$ ipython --no-banner

In [1]: import numpy as np

In [2]: np.set_printoptions(precision=2, suppress=True, linewidth=200)

In [3]: data = np.loadtxt("layer15.csv", delimiter=",")

In [4]: data
Out[4]: 
array([[ 0., -2., -1., -1.,  1.],
       [ 2.,  0.,  0.,  0., -3.],
       [ 1.,  0.,  0., -2., -1.],
       [ 1.,  0.,  2.,  0., -2.],
       [-1.,  3.,  1.,  2.,  0.]])

In [5]: Uu, sv, Vh = np.linalg.svd(data)

In [6]: np.argmax(sv[:-1] / (sv[1:] + 1e-6)) + 1
Out[6]: np.int64(4)

In [7]: A2 = Uu[:, :4] @ np.diag(sv[:4]) @ Vh[:4]

In [8]: A2.round(2) + 0
Out[8]: 
array([[ 0., -2., -1., -1.,  1.],
       [ 2.,  0.,  0.,  0., -3.],
       [ 1.,  0.,  0., -2., -1.],
       [ 1.,  0.,  2.,  0., -2.],
       [-1.,  3.,  1.,  2.,  0.]])

In [9]: round(np.linalg.norm(data - A2) / np.linalg.norm(data), 2)
Out[9]: np.float64(0.0)

In [10]: np.round(np.linalg.norm(data - A2, 2), 2), round(sv[4], 2)
Out[10]: (np.float64(0.0), np.float64(0.0))

In [11]: np.linalg.matrix_rank(A2)
Out[11]: np.int64(4)

In [12]: W0 = np.array([[0.4, -0.7, 0.4, 2.4],
    ...:     [-0.7, -0.3, 0.6, -0.4],
    ...:     [0.9, -0.2, -0.3, 0.2]])

In [13]: W0[:, 2] *= 10

In [14]: print(W0)
[[ 0.4 -0.7  4.   2.4]
 [-0.7 -0.3  6.  -0.4]
 [ 0.9 -0.2 -3.   0.2]]

In [15]: # column 2 is much longer than the rest

In [16]: vec = np.array([3, -2, 0, 0])

In [17]: h = np.maximum(W0 @ vec, 0)

In [18]: h
Out[18]: array([2.6, 0. , 3.1])

In [19]: np.flatnonzero(h > 1e-9)
Out[19]: array([0, 2])

In [20]: np.tanh(W0 @ vec)
Out[20]: array([ 0.99, -0.91,  1.  ])

In [21]: rng = np.random.default_rng(14)

In [22]: A2 = W0 + rng.integers(-2, 3, (3, 2)) @ rng.integers(-2, 3, (2, 4))

In [23]: print(A2)
[[-1.6 -4.7  2.   2.4]
 [ 0.3  1.7  7.  -0.4]
 [ 0.9 -4.2 -3.  -0.8]]

In [24]: np.round(np.linalg.svd(A2 - W0, compute_uv=False), 2) + 0
Out[24]: array([6.52, 2.11, 0.  ])

In [25]: print(np.linalg.matrix_rank(A2 - W0, tol=1e-8))
2

In [26]: A2 = np.array([[1, 2, 1], [0, 1, 2]])

In [27]: C = np.kron(A2, W0)

In [28]: C
Out[28]: 
array([[ 0.4, -0.7,  4. ,  2.4,  0.8, -1.4,  8. ,  4.8,  0.4, -0.7,  4. ,  2.4],
       [-0.7, -0.3,  6. , -0.4, -1.4, -0.6, 12. , -0.8, -0.7, -0.3,  6. , -0.4],
       [ 0.9, -0.2, -3. ,  0.2,  1.8, -0.4, -6. ,  0.4,  0.9, -0.2, -3. ,  0.2],
       [ 0. , -0. ,  0. ,  0. ,  0.4, -0.7,  4. ,  2.4,  0.8, -1.4,  8. ,  4.8],
       [-0. , -0. ,  0. , -0. , -0.7, -0.3,  6. , -0.4, -1.4, -0.6, 12. , -0.8],
       [ 0. , -0. , -0. ,  0. ,  0.9, -0.2, -3. ,  0.2,  1.8, -0.4, -6. ,  0.4]])

In [29]: A2 = W0 / np.sqrt((W0 ** 2).mean(axis=1, keepdims=True))

In [30]: print(np.linalg.matrix_rank(W0 - W0.mean(axis=1, keepdims=True)))
3

In [31]: arr = np.load("data.npy")

In [32]: arr
Out[32]: 
array([[-2.05,  0.05, -0.04],
       [-2.03,  0.03, -0.04],
       [-2.03, -0.07, -0.04],
       [-1.97, -0.02,  0.01],
       [-2.01,  0.02, -0.01],
       [-1.99,  0.  , -0.01],
       [-2.08, -0.03, -0.1 ],
       [-2.04, -0.04,  0.08],
       [-2.03,  0.08,  0.1 ],
       [-1.99, -0.05, -0.07],
       [ 2.04, -0.03, -2.02],
       [ 2.02,  0.  , -2.02],
       [ 1.97, -0.03, -1.95],
       [ 2.1 , -0.01, -2.02],
       [ 2.08,  0.  , -2.03],
       [ 2.03, -0.05, -1.95],
       [ 1.9 , -0.06, -1.96],
       [ 2.02, -0.02, -1.94],
       [ 2.  ,  0.05, -2.01],
       [ 1.93,  0.06, -2.09]])

In [33]: W = np.array([[-3, -9, 3, 6, -5], [-2, 0, -4, 0, -8], [1, 1, 5, 0, 0]])

In [34]: coef = np.array([-9, 3, -9, -8, -6])

In [35]: hid = np.maximum(arr @ W + coef, 0)

In [36]: np.linalg.matrix_rank(hid)
Out[36]: np.int64(3)

In [37]: C = np.array([[3, 2], [3, 3], [3, 2], [2, 2], [0, 3]])

In [38]: (hid @ C).round(6).argmax(axis=1)
Out[38]: array([1, 1, 1, 1, 1, 1, 1, 1, 1, 1, 0, 0, 0, 0, 0, 0, 0, 0, 0, 0])

In [39]: Uu, sv, Vh = np.linalg.svd(arr)

In [40]: np.argmax(sv[:-1] / (sv[1:] + 1e-6)) + 1
Out[40]: np.int64(2)

In [41]: A2 = Uu[:, :2] @ np.diag(sv[:2]) @ Vh[:2]

In [42]: np.linalg.matrix_rank(A2)
Out[42]: np.int64(2)

In [43]: A2.round(2) + 0
Out[43]: 
array([[-2.05,  0.  , -0.04],
       [-2.03,  0.  , -0.04],
       [-2.03,  0.  , -0.04],
       [-1.97,  0.  ,  0.01],
       [-2.01,  0.  , -0.01],
       [-1.99,  0.  , -0.01],
       [-2.08,  0.  , -0.1 ],
       [-2.04,  0.  ,  0.08],
       [-2.03,  0.  ,  0.1 ],
       [-1.99,  0.  , -0.07],
       [ 2.04, -0.01, -2.02],
       [ 2.02, -0.01, -2.02],
       [ 1.97, -0.01, -1.95],
       [ 2.1 , -0.01, -2.02],
       [ 2.08, -0.01, -2.03],
       [ 2.03, -0.01, -1.95],
       [ 1.9 , -0.01, -1.96],
       [ 2.02, -0.01, -1.94],
       [ 2.  , -0.01, -2.01],
       [ 1.93, -0.01, -2.09]])

In [44]: round(float(np.linalg.norm(arr - A2) / np.linalg.norm(arr)), 2)
Out[44]: 0.02

In [45]: vec = np.array([9, 9, -5])

In [46]: y = arr @ vec

In [47]: np.linalg.solve(arr.T @ arr, arr.T @ y)
Out[47]: array([ 9.,  9., -5.])

In [48]: np.round(np.linalg.pinv(arr) @ arr, 2) + 0
Out[48]: 
array([[1., 0., 0.],
       [0., 1., 0.],
       [0., 0., 1.]])

In [49]: np.linalg.lstsq(arr, y)[0]
Out[49]: array([ 9.,  9., -5.])

In [50]: y = y + 0.02 * rng.normal(size=20)

In [51]: y
Out[51]: array([-17.79, -17.78, -18.72, -17.91, -17.88, -17.85, -18.44, -19.12, -18.05, -18.02,  28.2 ,  28.24,  27.2 ,  28.94,  28.87,  27.57,  26.37,  27.71,  28.5 ,  28.37])

In [52]: coef, *_ = np.linalg.lstsq(arr, y)

In [53]: print(round(np.linalg.norm(y - arr @ coef), 2))
0.1

In [54]: [round(float(np.linalg.norm(np.linalg.solve(arr.T @ arr + lam * np.eye(3), arr.T @ y))), 2) for lam in (0, 1, 10, 100)]
Out[54]: [13.69, 10.19, 9.39, 5.27]

In [55]: print(coef)
[ 8.99  9.02 -5.01]
